$ python3 -q
>>> import numpy as np
>>> np.set_printoptions(precision=2, suppress=True, linewidth=160)
>>> F = np.loadtxt("sample13.csv", delimiter=",")
>>> F
array([[ 0.,  0.,  0.,  0.,  0.,  0.,  0.,  0.,  0.,  6.,  0.,  0.,  0.,  0.,  0.],
       [ 0.,  0.,  0.,  0.,  0.,  0.,  0.,  0.,  0.,  0.,  0.,  0., -1.,  0.,  0.],
       [-6.,  0.,  0.,  0.,  0.,  0.,  0.,  0.,  0.,  0.,  0.,  0.,  0.,  0.,  0.],
       [ 0.,  0., -3.,  0.,  0.,  0.,  0.,  0.,  0.,  0.,  0.,  0.,  0.,  0.,  0.],
       [ 0.,  0.,  0.,  0.,  0.,  0.,  0.,  0.,  7.,  0.,  0.,  0.,  0.,  0.,  0.],
       [ 0.,  0.,  0., -8.,  0.,  0.,  0.,  0.,  0.,  0.,  0.,  0.,  0.,  0.,  0.],
       [ 0.,  0.,  0.,  0.,  0.,  0.,  9.,  0.,  0.,  0.,  0.,  0.,  0.,  0.,  0.],
       [ 0.,  0.,  0.,  0.,  0.,  0.,  0., -6.,  0.,  0.,  0.,  0.,  0.,  0.,  0.],
       [ 0.,  0.,  0.,  0.,  0.,  0.,  0.,  0.,  0.,  0.,  0.,  0.,  0., -8.,  0.],
       [ 0.,  0.,  0.,  0.,  0.,  0.,  0.,  0.,  0.,  0., -1.,  0.,  0.,  0.,  0.],
       [ 0.,  0.,  0.,  0.,  1.,  0.,  0.,  0.,  0.,  0.,  0.,  0.,  0.,  0.,  0.],
       [ 0.,  6.,  0.,  0.,  0.,  0.,  0.,  0.,  0.,  0.,  0.,  0.,  0.,  0.,  0.],
       [ 0.,  0.,  0.,  0.,  0., -2.,  0.,  0.,  0.,  0.,  0.,  0.,  0.,  0.,  0.],
       [ 0.,  0.,  0.,  0.,  0.,  0.,  0.,  0.,  0.,  0.,  0.,  0.,  0.,  0., -1.],
       [ 0.,  0.,  0.,  0.,  0.,  0.,  0.,  0.,  0.,  0.,  0.,  4.,  0.,  0.,  0.]])
>>> rng = np.random.default_rng(17)
>>> labels = rng.permutation(15)
>>> labels
array([14,  6,  9,  4, 13,  7,  8,  1,  0, 12, 10,  2, 11,  5,  3])
>>> out = F[labels][:, labels]
>>> np.diag(out)
array([ 0.,  9.,  0.,  0.,  0., -6.,  0.,  0.,  0.,  0.,  0.,  0.,  0.,  0.,  0.])
>>> np.trace(out)
np.float64(3.0)
>>> np.sort(np.abs(np.linalg.eigvals(out)))
array([3.09, 3.09, 3.09, 3.09, 3.09, 3.09, 3.09, 3.09, 3.09, 3.09, 3.09, 3.09, 3.09, 6.  , 9.  ])
>>> r0 = np.array([1, 2, 0, 1, 3, 1, 1, 1, 2, 0, 3])
>>> mat = 2 * np.eye(11) + np.outer(r0, r0)
>>> mat
array([[ 3.,  2.,  0.,  1.,  3.,  1.,  1.,  1.,  2.,  0.,  3.],
       [ 2.,  6.,  0.,  2.,  6.,  2.,  2.,  2.,  4.,  0.,  6.],
       [ 0.,  0.,  2.,  0.,  0.,  0.,  0.,  0.,  0.,  0.,  0.],
       [ 1.,  2.,  0.,  3.,  3.,  1.,  1.,  1.,  2.,  0.,  3.],
       [ 3.,  6.,  0.,  3., 11.,  3.,  3.,  3.,  6.,  0.,  9.],
       [ 1.,  2.,  0.,  1.,  3.,  3.,  1.,  1.,  2.,  0.,  3.],
       [ 1.,  2.,  0.,  1.,  3.,  1.,  3.,  1.,  2.,  0.,  3.],
       [ 1.,  2.,  0.,  1.,  3.,  1.,  1.,  3.,  2.,  0.,  3.],
       [ 2.,  4.,  0.,  2.,  6.,  2.,  2.,  2.,  6.,  0.,  6.],
       [ 0.,  0.,  0.,  0.,  0.,  0.,  0.,  0.,  0.,  2.,  0.],
       [ 3.,  6.,  0.,  3.,  9.,  3.,  3.,  3.,  6.,  0., 11.]])
>>> # equal to its transpose
>>> Lm = np.linalg.cholesky(mat)
>>> Lm @ Lm.T
array([[ 3.,  2.,  0.,  1.,  3.,  1.,  1.,  1.,  2.,  0.,  3.],
       [ 2.,  6.,  0.,  2.,  6.,  2.,  2.,  2.,  4.,  0.,  6.],
       [ 0.,  0.,  2.,  0.,  0.,  0.,  0.,  0.,  0.,  0.,  0.],
       [ 1.,  2.,  0.,  3.,  3.,  1.,  1.,  1.,  2.,  0.,  3.],
       [ 3.,  6.,  0.,  3., 11.,  3.,  3.,  3.,  6.,  0.,  9.],
       [ 1.,  2.,  0.,  1.,  3.,  3.,  1.,  1.,  2.,  0.,  3.],
       [ 1.,  2.,  0.,  1.,  3.,  1.,  3.,  1.,  2.,  0.,  3.],
       [ 1.,  2.,  0.,  1.,  3.,  1.,  1.,  3.,  2.,  0.,  3.],
       [ 2.,  4.,  0.,  2.,  6.,  2.,  2.,  2.,  6.,  0.,  6.],
       [ 0.,  0.,  0.,  0.,  0.,  0.,  0.,  0.,  0.,  2.,  0.],
       [ 3.,  6.,  0.,  3.,  9.,  3.,  3.,  3.,  6.,  0., 11.]])
>>> round(np.prod(np.diag(Lm)) ** 2, 2), round(float(np.linalg.det(mat)), 2)
(np.float64(33792.0), 33792.0)
>>> np.linalg.eigvalsh(mat).min() > 0
np.True_
